$ ipython --no-banner

In [1]: import numpy as np

In [2]: np.set_printoptions(precision=2, suppress=True, linewidth=160)

In [3]: data = np.load("sample16.npy")

In [4]: data
Out[4]: 
array([[ 7,  9,  0,  3],
       [ 7,  6,  5,  3],
       [ 4,  2,  5,  2],
       [ 6,  8,  5, 11]])

In [5]: ev, evecs = np.linalg.eig(data)

In [6]: ev
Out[6]: array([21.03,  6.02,  0.38,  1.57])

In [7]: np.round(data @ evecs[:, 0] - ev[0] * evecs[:, 0], 2) + 0
Out[7]: array([0., 0., 0., 0.])

In [8]: np.sort(np.linalg.eigvals(data @ data))
Out[8]: array([  0.14,   2.48,  36.29, 442.09])

In [9]: W1 = np.array([[-2, -1, -1, 0, 1, 0],
   ...:     [-2, 0, 1, -1, 0, 0],
   ...:     [2, 0, 0, -2, -1, 1],
   ...:     [0, -1, -1, -1, 0, 2]])

In [10]: b = np.array([1, 1, 5, 3, 4, 3])

In [11]: hid = np.maximum(data @ W1 + b, 0)

In [12]: (hid > 0).mean(axis=0)
Out[12]: array([0.  , 0.  , 0.75, 0.  , 1.  , 1.  ])

In [13]: hid
Out[13]: 
array([[ 0,  0,  4,  0, 11,  9],
       [ 0,  0,  1,  0,  6, 14],
       [ 0,  0,  1,  0,  3, 12],
       [ 0,  0,  0,  0,  5, 30]])

In [14]: W2 = np.array([[-2, -1], [3, 1], [0, 2], [1, -3], [0, 3], [1, -2]])

In [15]: hid @ W2
Out[15]: 
array([[  9,  23],
       [ 14,  -8],
       [ 12, -13],
       [ 30, -45]])

In [16]: (hid @ W2).round(6).argmax(axis=1)
Out[16]: array([1, 0, 0, 0])

In [17]: left, sig, Vh = np.linalg.svd(hid)

In [18]: evecs = Vh[:(sig > 1e-8).sum()]

In [19]: rng = np.random.default_rng(52316)

In [20]: x0 = hid[0] + 3 * hid[3] + rng.integers(2) * np.eye(6)[5]

In [21]: x0
Out[21]: array([  0.,   0.,   4.,   0.,  26., 100.])

In [22]: np.round(np.diag(evecs.T @ evecs), 2) + 0
Out[22]: array([0., 0., 1., 0., 1., 1.])

In [23]: np.allclose(evecs.T @ evecs @ x0, x0)
Out[23]: True

In [24]: np.linalg.matrix_rank(np.vstack([hid, x0]))
Out[24]: np.int64(3)

In [25]: np.linalg.matrix_power(data, 4)
Out[25]: 
array([[54433, 57723, 30090, 39105],
       [54195, 57458, 30040, 39041],
       [31696, 33606, 17645, 22962],
       [90432, 96024, 51200, 67233]])

In [26]: np.sort(np.abs(np.linalg.eigvals(data)))
Out[26]: array([ 0.38,  1.57,  6.02, 21.03])

In [27]: data @ data
Out[27]: 
array([[130, 141,  60,  81],
       [129, 133,  70,  82],
       [ 74,  74,  45,  50],
       [184, 200, 120, 173]])

In [28]: (data + data.T) / 2
Out[28]: 
array([[ 7. ,  8. ,  2. ,  4.5],
       [ 8. ,  6. ,  3.5,  5.5],
       [ 2. ,  3.5,  5. ,  3.5],
       [ 4.5,  5.5,  3.5, 11. ]])

In [29]: np.trace(data)
Out[29]: np.int64(29)

In [30]: (data - data.T) / 2
Out[30]: 
array([[ 0. ,  1. , -2. , -1.5],
       [-1. ,  0. ,  1.5, -2.5],
       [ 2. , -1.5,  0. , -1.5],
       [ 1.5,  2.5,  1.5,  0. ]])

In [31]: u = np.array([-1, 1])

In [32]: np.array([np.convolve(row, u, "same") for row in data])
Out[32]: 
array([[-7, -2,  9, -3],
       [-7,  1,  1,  2],
       [-4,  2, -3,  3],
       [-6, -2,  3, -6]])

In [33]: np.correlate(data[2], data[1], "full")
Out[33]: array([12, 26, 49, 71, 54, 47, 14])

In [34]: feats = np.loadtxt("x.csv", delimiter=",")

In [35]: feats
Out[35]: 
array([[ 1.41,  2.47,  1.41,  2.47,  1.41],
       [-0.33,  6.83, -0.33,  6.83, -0.33],
       [ 2.3 ,  0.24,  2.3 ,  0.24,  2.3 ],
       [-0.04,  6.11, -0.04,  6.11, -0.04],
       [ 0.4 ,  5.01,  0.4 ,  5.01,  0.4 ],
       [ 1.25,  2.88,  1.25,  2.88,  1.25],
       [ 2.58, -0.46,  2.58, -0.46,  2.58],
       [ 0.47,  4.81,  0.47,  4.81,  0.47],
       [ 0.29,  5.28,  0.29,  5.28,  0.29],
       [ 3.07, -1.67,  3.07, -1.67,  3.07],
       [ 0.77,  4.07,  0.77,  4.07,  0.77],
       [ 3.12, -1.81,  3.12, -1.81,  3.12],
       [ 3.38, -2.44,  3.38, -2.44,  3.38],
       [ 2.57, -0.41,  2.57, -0.41,  2.57],
       [ 0.88,  3.8 ,  0.88,  3.8 ,  0.88],
       [ 1.91,  1.24,  1.91,  1.24,  1.91],
       [ 1.4 ,  2.49,  1.4 ,  2.49,  1.4 ],
       [ 1.58,  2.06,  1.58,  2.06,  1.58],
       [ 0.46,  4.84,  0.46,  4.84,  0.46],
       [ 1.88,  1.31,  1.88,  1.31,  1.88],
       [ 2.07,  0.82,  2.07,  0.82,  2.07],
       [ 0.79,  4.02,  0.79,  4.02,  0.79],
       [ 0.14,  5.65,  0.14,  5.65,  0.14],
       [ 1.52,  2.19,  1.52,  2.19,  1.52],
       [ 1.1 ,  3.25,  1.1 ,  3.25,  1.1 ],
       [ 2.34,  0.16,  2.34,  0.16,  2.34],
       [ 1.7 ,  1.76,  1.7 ,  1.76,  1.7 ],
       [-0.33,  6.83, -0.33,  6.83, -0.33]])

In [36]: u, g = feats[3], feats[5]

In [37]: round(u @ g, 2)
Out[37]: np.float64(35.04)

In [38]: round(u @ u, 2)
Out[38]: np.float64(74.67)

In [39]: pr = (u @ g) / (u @ u) * u

In [40]: round(float((g - pr) @ u), 2)
Out[40]: 0.0

In [41]: np.linalg.matrix_rank(np.outer(u, g))
Out[41]: np.int64(1)

In [42]: np.outer(u, g)
Out[42]: 
array([[-0.05, -0.12, -0.05, -0.12, -0.05],
       [ 7.64, 17.6 ,  7.64, 17.6 ,  7.64],
       [-0.05, -0.12, -0.05, -0.12, -0.05],
       [ 7.64, 17.6 ,  7.64, 17.6 ,  7.64],
       [-0.05, -0.12, -0.05, -0.12, -0.05]])

In [43]: g - pr
Out[43]: array([1.27, 0.01, 1.27, 0.01, 1.27])
